$ python3 -q
>>> import numpy as np
>>> np.set_printoptions(precision=2, suppress=True, linewidth=100, legacy="1.25")
>>> def tidy(a):
...     return np.round(a, 2) + 0
... 
>>> X = np.load("case17.npy")
>>> X
array([[3., 5., 0., 0., 0., 0., 0., 0.],
       [5., 0., 5., 0., 0., 0., 0., 0.],
       [0., 5., 3., 5., 0., 0., 0., 0.],
       [0., 0., 5., 1., 5., 0., 0., 0.],
       [0., 0., 0., 5., 1., 5., 0., 0.],
       [0., 0., 0., 0., 5., 2., 5., 0.],
       [0., 0., 0., 0., 0., 5., 1., 5.],
       [0., 0., 0., 0., 0., 0., 5., 3.]])
>>> evals, V = np.linalg.eigh(X)
>>> tidy(np.linalg.svd(X, compute_uv=False))
array([10.97,  9.41,  7.94,  6.64,  6.12,  4.17,  3.61,  0.48])
>>> print(tidy(evals))
[-7.94 -6.12 -3.61  0.48  4.17  6.64  9.41 10.97]
>>> tidy(V @ np.diag(evals) @ V.T)
array([[3., 5., 0., 0., 0., 0., 0., 0.],
       [5., 0., 5., 0., 0., 0., 0., 0.],
       [0., 5., 3., 5., 0., 0., 0., 0.],
       [0., 0., 5., 1., 5., 0., 0., 0.],
       [0., 0., 0., 5., 1., 5., 0., 0.],
       [0., 0., 0., 0., 5., 2., 5., 0.],
       [0., 0., 0., 0., 0., 5., 1., 5.],
       [0., 0., 0., 0., 0., 0., 5., 3.]])
>>> tidy(V.T @ V)
array([[1., 0., 0., 0., 0., 0., 0., 0.],
       [0., 1., 0., 0., 0., 0., 0., 0.],
       [0., 0., 1., 0., 0., 0., 0., 0.],
       [0., 0., 0., 1., 0., 0., 0., 0.],
       [0., 0., 0., 0., 1., 0., 0., 0.],
       [0., 0., 0., 0., 0., 1., 0., 0.],
       [0., 0., 0., 0., 0., 0., 1., 0.],
       [0., 0., 0., 0., 0., 0., 0., 1.]])
>>> evals.sum(), np.trace(X)
(14.0, 14.0)
>>> vec = np.array([4, 2, 6, 4, 4, 6, 9, 6])
>>> h = np.maximum(X @ vec, 0)
>>> X.T @ h
array([316., 350., 664., 564., 709., 769., 769., 534.])
>>> np.flatnonzero(h > 1e-9)
array([0, 1, 2, 3, 4, 5, 6, 7])
>>> h
array([22., 50., 48., 54., 54., 77., 69., 63.])
>>> np.maximum(X @ (3 * vec), 0)
array([ 66., 150., 144., 162., 162., 231., 207., 189.])
>>> print(np.maximum(X @ vec, 0) - np.maximum(-X @ vec, 0))
[22. 50. 48. 54. 54. 77. 69. 63.]
